$ python3 -q
>>> import numpy as np
>>> np.set_printoptions(precision=1, suppress=True, linewidth=160, legacy="1.25")
>>> F = np.load("block3.npy")
>>> F
array([[-0.5, -0.8, -0.9,  0. , -0.6, -0.3, -0.6],
       [ 0.3, -0.9, -1.2,  0.6,  0.7, -0.1,  0.5],
       [-0.4, -0.8, -0.8,  0. , -0.7, -0.5, -0.6]])
>>> M2 = np.array([[-1, 2, 1],
...     [3, 3, -3],
...     [2, 2, -1],
...     [-2, -2, 2],
...     [2, 1, -2],
...     [0, 3, -3],
...     [1, 2, 2]])
>>> np.linalg.matrix_rank(F @ M2)
3
>>> np.einsum("ik,kj->ij", F, M2)
array([[-5.5, -7.9,  3.7],
       [-4.7, -4.3,  5.3],
       [-5.6, -8.2,  4.5]])
>>> np.linalg.matrix_rank(np.vstack([F, M2.T]))
6
>>> np.einsum("ik,kj->ji", F, M2)
array([[-5.5, -4.7, -5.6],
       [-7.9, -4.3, -8.2],
       [ 3.7,  5.3,  4.5]])
>>> np.einsum("ij,ij->i", F, F)
array([2.5, 3.4, 2.5])
>>> M2.T @ F.T
array([[-5.5, -4.7, -5.6],
       [-7.9, -4.3, -8.2],
       [ 3.7,  5.3,  4.5]])
>>> J = np.load("mat.npy")
>>> J
array([[1. , 0.5, 0.2, 0.1, 0.1, 0. , 0. , 0. ],
       [0.5, 1. , 0.5, 0.2, 0.1, 0.1, 0. , 0. ],
       [0.2, 0.5, 1. , 0.5, 0.2, 0.1, 0.1, 0. ],
       [0.1, 0.2, 0.5, 1. , 0.5, 0.2, 0.1, 0.1],
       [0.1, 0.1, 0.2, 0.5, 1. , 0.5, 0.2, 0.1],
       [0. , 0.1, 0.1, 0.2, 0.5, 1. , 0.5, 0.2],
       [0. , 0. , 0.1, 0.1, 0.2, 0.5, 1. , 0.5],
       [0. , 0. , 0. , 0.1, 0.1, 0.2, 0.5, 1. ]])
>>> # symmetric, so the eigenvalues are real
>>> vals, V = np.linalg.eigh(J)
>>> vals
array([0.3, 0.3, 0.4, 0.7, 0.9, 1.2, 1.8, 2.5])
>>> np.linalg.svd(J, compute_uv=False)
array([2.5, 1.8, 1.2, 0.9, 0.7, 0.4, 0.3, 0.3])
>>> np.linalg.eigvalsh(J + -1 * np.eye(8))
array([-0.7, -0.7, -0.6, -0.3, -0.1,  0.2,  0.8,  1.5])
>>> np.abs(V[:, -1])
array([0.2, 0.3, 0.4, 0.4, 0.4, 0.4, 0.3, 0.2])
>>> mat = np.load("w.npy")
>>> mat
array([[ 0., -1.,  0.,  0.,  0.],
       [-1., -2., -1.,  0.,  0.],
       [ 0., -1.,  1., -1.,  0.],
       [ 0.,  0., -1., -3., -1.],
       [ 0.,  0.,  0., -1.,  1.]])
>>> r0, r1 = mat[3], mat[2]
>>> r0 @ r1
2.0
>>> p = (r0 @ r1) / (r0 @ r0) * r0
>>> r1 - p
array([ 0. , -1. ,  1.2, -0.5,  0.2])
>>> p
array([ 0. ,  0. , -0.2, -0.5, -0.2])
>>> np.outer(r0, r1)
array([[ 0., -0.,  0., -0.,  0.],
       [ 0., -0.,  0., -0.,  0.],
       [-0.,  1., -1.,  1., -0.],
       [-0.,  3., -3.,  3., -0.],
       [-0.,  1., -1.,  1., -0.]])
>>> (r1 - p) @ r0
0.0
>>> round(float(np.linalg.norm(r0 + r1) ** 2 + np.linalg.norm(r0 - r1) ** 2), 1)
28.0
>>> W = np.array([[-5, 3], [-2, 5], [8, -3], [-8, 3], [-1, 8]])
>>> b = np.array([0, -3])
>>> act = np.maximum(mat @ W + b, 0)
>>> np.linalg.matrix_rank(act)
2
>>> basis = np.array([[-3, 0], [0, -2]])
>>> W @ basis
array([[ 15,  -6],
       [  6, -10],
       [-24,   6],
       [ 24,  -6],
       [  3, -16]])
>>> (act @ basis).round(6).argmax(axis=1)
array([1, 1, 1, 1, 1])
